$ ipython --no-banner

In [1]: import numpy as np

In [2]: np.set_printoptions(precision=1, suppress=True, linewidth=120, legacy="1.25")

In [3]: rd = lambda a: np.round(a, 1) + 0

In [4]: feats = np.array([[-1.7, -1.9, 0.1],
   ...:     [-0.8, 1.1, 0.4],
   ...:     [0.7, -1.3, 0.7],
   ...:     [0.4, -0.6, -0.8]])

In [5]: x = np.array([0, 3, 8])

In [6]: rhs = feats @ x

In [7]: rd(np.linalg.lstsq(feats, rhs)[0])
Out[7]: array([0., 3., 8.])

In [8]: try:
   ...:     np.linalg.solve(feats, rhs)
   ...: except np.linalg.LinAlgError as e:
   ...:     print("failed:", e)
   ...: 
failed: Last 2 dimensions of the array must be square

In [9]: rd(rhs)
Out[9]: array([-4.9,  6.5,  1.7, -8.2])

In [10]: rng = np.random.default_rng(74)

In [11]: rhs = rhs + 0.1 * rng.normal(size=4)

In [12]: rd(rhs)
Out[12]: array([-4.9,  6.5,  1.8, -8.2])

In [13]: b, *_ = np.linalg.lstsq(feats, rhs)

In [14]: rd(b)
Out[14]: array([0. , 3. , 8.1])

In [15]: rd(np.linalg.norm(rhs - feats @ b))
Out[15]: 0.0

In [16]: b.round()
Out[16]: array([0., 3., 8.])

In [17]: z = rng.permutation(3)

In [18]: M2 = feats[:, z] * rng.choice([-1, 1], 3)

In [19]: M2
Out[19]: 
array([[ 0.1, -1.7,  1.9],
       [ 0.4, -0.8, -1.1],
       [ 0.7,  0.7,  1.3],
       [-0.8,  0.4,  0.6]])

In [20]: left, _, Vh = np.linalg.svd(feats.T @ M2)

In [21]: rd(left @ Vh)
Out[21]: 
array([[ 0.,  1.,  0.],
       [ 0.,  0., -1.],
       [ 1.,  0.,  0.]])

In [22]: rd(np.linalg.lstsq(feats, M2)[0])
Out[22]: 
array([[ 0.,  1.,  0.],
       [ 0.,  0., -1.],
       [ 1.,  0.,  0.]])

In [23]: hat = feats @ np.linalg.solve(feats.T @ feats, feats.T)

In [24]: rd(np.diag(hat))
Out[24]: array([1. , 0.5, 0.9, 0.6])

In [25]: np.linalg.matrix_rank(np.eye(4) - hat)
Out[25]: 1

In [26]: np.trace(hat)
Out[26]: 3.0

In [27]: np.allclose(hat @ hat, hat)
Out[27]: True

In [28]: rd(hat)
Out[28]: 
array([[ 1. ,  0. ,  0. ,  0. ],
       [ 0. ,  0.5, -0.2, -0.4],
       [ 0. , -0.2,  0.9, -0.2],
       [ 0. , -0.4, -0.2,  0.6]])

In [29]: M2 = hat + rng.integers(-2, 3, (4, 3)) @ rng.integers(-2, 3, (3, 4))

In [30]: rd(M2)
Out[30]: 
array([[-3. ,  2. , -1. ,  4. ],
       [-2. , -1.5, -1.2, -0.4],
       [-4. ,  1.8, -0.1,  3.8],
       [-2. ,  1.6,  4.8,  0.6]])

In [31]: M2 - hat
Out[31]: 
array([[-4.,  2., -1.,  4.],
       [-2., -2., -1.,  0.],
       [-4.,  2., -1.,  4.],
       [-2.,  2.,  5.,  0.]])

In [32]: np.linalg.matrix_rank(M2 - hat, tol=1e-8)
Out[32]: 3

In [33]: np.abs(M2 - hat).sum(axis=1)
Out[33]: array([11.,  5., 11.,  9.])

In [34]: rd(np.linalg.svd(M2 - hat, compute_uv=False))
Out[34]: array([8.8, 5.7, 2.6, 0. ])

In [35]: def softmax(z):
    ...:     e = np.exp(z - z.max(axis=-1, keepdims=True))
    ...:     return e / e.sum(axis=-1, keepdims=True)
    ...: 

In [36]: rd(softmax(feats[3] + -2))
Out[36]: array([0.6, 0.2, 0.2])

In [37]: att = feats @ feats.T / np.sqrt(3)

In [38]: softmax(att).round(6).argmax(axis=1)
Out[38]: array([0, 1, 2, 3])

In [39]: rd(softmax(att))
Out[39]: 
array([[0.9, 0. , 0. , 0. ],
       [0.1, 0.7, 0.1, 0.1],
       [0.3, 0. , 0.5, 0.2],
       [0.2, 0.1, 0.3, 0.4]])

In [40]: F = np.loadtxt("x.csv", delimiter=",")

In [41]: F
Out[41]: 
array([[ 0.,  0.,  0.,  0.,  9.,  0.],
       [ 0., -5.,  0.,  0.,  0.,  0.],
       [ 0.,  0.,  0.,  0.,  0.,  0.],
       [ 0.,  0.,  0.,  8.,  0.,  0.],
       [ 0.,  0.,  0.,  0.,  0., -6.],
       [-4.,  0.,  0.,  0.,  0.,  0.]])

In [42]: # looks like rank 5

In [43]: left, sv, Vh = np.linalg.svd(F)

In [44]: sv
Out[44]: array([9., 8., 6., 5., 4., 0.])

In [45]: np.argmax(sv[:-1] / (sv[1:] + 1e-6)) + 1
Out[45]: 5

In [46]: M2 = left[:, :5] @ np.diag(sv[:5]) @ Vh[:5]

In [47]: np.linalg.matrix_rank(M2)
Out[47]: 5

In [48]: rd(np.linalg.norm(F - M2, 2)), sv[5]
Out[48]: (0.0, 0.0)

In [49]: rd(np.linalg.norm(F - M2) / np.linalg.norm(F))
Out[49]: 0.0

In [50]: np.linalg.matrix_rank(F, rtol=0.05)
Out[50]: 5

In [51]: rd(np.sort(np.linalg.eigvals(F).real))
Out[51]: array([-5., -3., -3.,  0.,  6.,  8.])

In [52]: (F != 0).astype(int)
Out[52]: 
array([[0, 0, 0, 0, 1, 0],
       [0, 1, 0, 0, 0, 0],
       [0, 0, 0, 0, 0, 0],
       [0, 0, 0, 1, 0, 0],
       [0, 0, 0, 0, 0, 1],
       [1, 0, 0, 0, 0, 0]])

In [53]: np.flatnonzero(np.linalg.matrix_power((F != 0) + (F.T != 0) + np.eye(6), 6)[1])
Out[53]: array([1])

In [54]: basis = np.array([[6, -9, -5, 8], [2, -2, 9, -6], [5, -6, 5, 7]])

In [55]: arr = np.repeat(basis, 30 // 3, axis=0)

In [56]: arr = arr + 0.1 * rng.normal(size=arr.shape)

In [57]: rd(arr)
Out[57]: 
array([[ 6.1, -9. , -4.9,  8. ],
       [ 6. , -9.1, -4.9,  7.9],
       [ 6. , -9. , -5.1,  8. ],
       [ 5.9, -8.9, -4.9,  8. ],
       [ 6. , -9. , -4.9,  8. ],
       [ 6.2, -9.1, -5. ,  8.2],
       [ 5.8, -9. , -5. ,  7.8],
       [ 6.1, -9.2, -5. ,  8. ],
       [ 5.9, -8.8, -5.1,  8.2],
       [ 6.1, -8.8, -5. ,  7.9],
       [ 2. , -1.8,  8.8, -6. ],
       [ 2.1, -2. ,  8.9, -5.9],
       [ 2.1, -1.9,  9.1, -6.1],
       [ 2. , -2.1,  8.9, -6. ],
       [ 1.9, -1.8,  9.1, -6. ],
       [ 2. , -1.8,  8.9, -5.9],
       [ 1.9, -2. ,  9.2, -5.9],
       [ 1.9, -2. ,  9. , -6.1],
       [ 1.8, -2. ,  8.9, -6.1],
       [ 2.2, -2.2,  8.9, -6. ],
       [ 5.1, -6.1,  5.1,  6.9],
       [ 5.1, -5.9,  5.1,  7.1],
       [ 5.1, -6. ,  5.1,  7. ],
       [ 5.1, -6.1,  4.9,  7. ],
       [ 5.1, -5.8,  5. ,  7.1],
       [ 5. , -6. ,  5. ,  7. ],
       [ 5. , -6.1,  5. ,  6.9],
       [ 5.1, -6. ,  5.1,  7. ],
       [ 5. , -5.9,  4.9,  7. ],
       [ 5.1, -5.9,  5.1,  7.1]])

In [58]: f, v = arr[18], arr[19]

In [59]: rd(f @ f)
Out[59]: 122.5

In [60]: pr = (f @ v) / (f @ f) * f

In [61]: rd(pr)
Out[61]: array([ 1.8, -2. ,  9. , -6.1])
